$ python3 -q
>>> import numpy as np
>>> np.set_printoptions(precision=2, suppress=True, linewidth=200, legacy="1.25")
>>> feats = np.loadtxt("data.csv", delimiter=",")
>>> feats
array([[ 2.15,  2.03,  0.83,  3.09,  0.88,  0.96, -0.06,  0.94,  0.92],
       [ 0.07,  0.05, -0.02,  0.21,  0.  ,  0.03,  0.15,  0.03,  0.  ],
       [ 8.01,  1.83,  5.06,  2.89,  3.14,  0.89, -0.05,  0.97,  3.13],
       [ 1.98,  1.81,  1.04,  3.1 ,  0.98,  0.97,  0.24,  0.97,  1.01],
       [13.03,  3.98,  7.83,  5.94,  4.87,  2.05,  0.11,  1.94,  5.17],
       [ 6.07,  0.03,  4.09,  0.04,  1.94, -0.04, -0.11,  0.14,  2.11],
       [ 7.91,  2.03,  5.01,  2.93,  2.86,  1.01,  0.07,  0.97,  3.07],
       [ 3.81,  3.84,  1.79,  5.77,  1.96,  2.12,  0.09,  1.95,  2.13]])
>>> [round(float(x), 2) for x in np.linalg.svd(feats, compute_uv=False)[:3]]
[26.91, 6.9, 0.36]
>>> np.argsort(-np.linalg.norm(feats, axis=0).round(6), kind="stable")[:3]
array([0, 2, 3])
>>> mat = np.arange(30).reshape(6, 5) + -1
>>> mat
array([[-1,  0,  1,  2,  3],
       [ 4,  5,  6,  7,  8],
       [ 9, 10, 11, 12, 13],
       [14, 15, 16, 17, 18],
       [19, 20, 21, 22, 23],
       [24, 25, 26, 27, 28]])
>>> np.abs(mat).max()
28
>>> mat.sum(axis=0)
array([69, 75, 81, 87, 93])
>>> np.linalg.matrix_rank(mat)
2
>>> np.count_nonzero(mat)
29
>>> np.unravel_index(np.abs(mat).argmax(), mat.shape)
(5, 4)
>>> np.diff(mat, axis=0)
array([[5, 5, 5, 5, 5],
       [5, 5, 5, 5, 5],
       [5, 5, 5, 5, 5],
       [5, 5, 5, 5, 5],
       [5, 5, 5, 5, 5]])
>>> A2 = np.array([[8, 1], [4, 1], [0, 2], [3, 9], [6, 2]])
>>> mat @ A2
array([[ 16,  25],
       [121, 100],
       [226, 175],
       [331, 250],
       [436, 325],
       [541, 400]])
>>> np.einsum("ik,kj->ji", mat, A2)
array([[ 16, 121, 226, 331, 436, 541],
       [ 25, 100, 175, 250, 325, 400]])
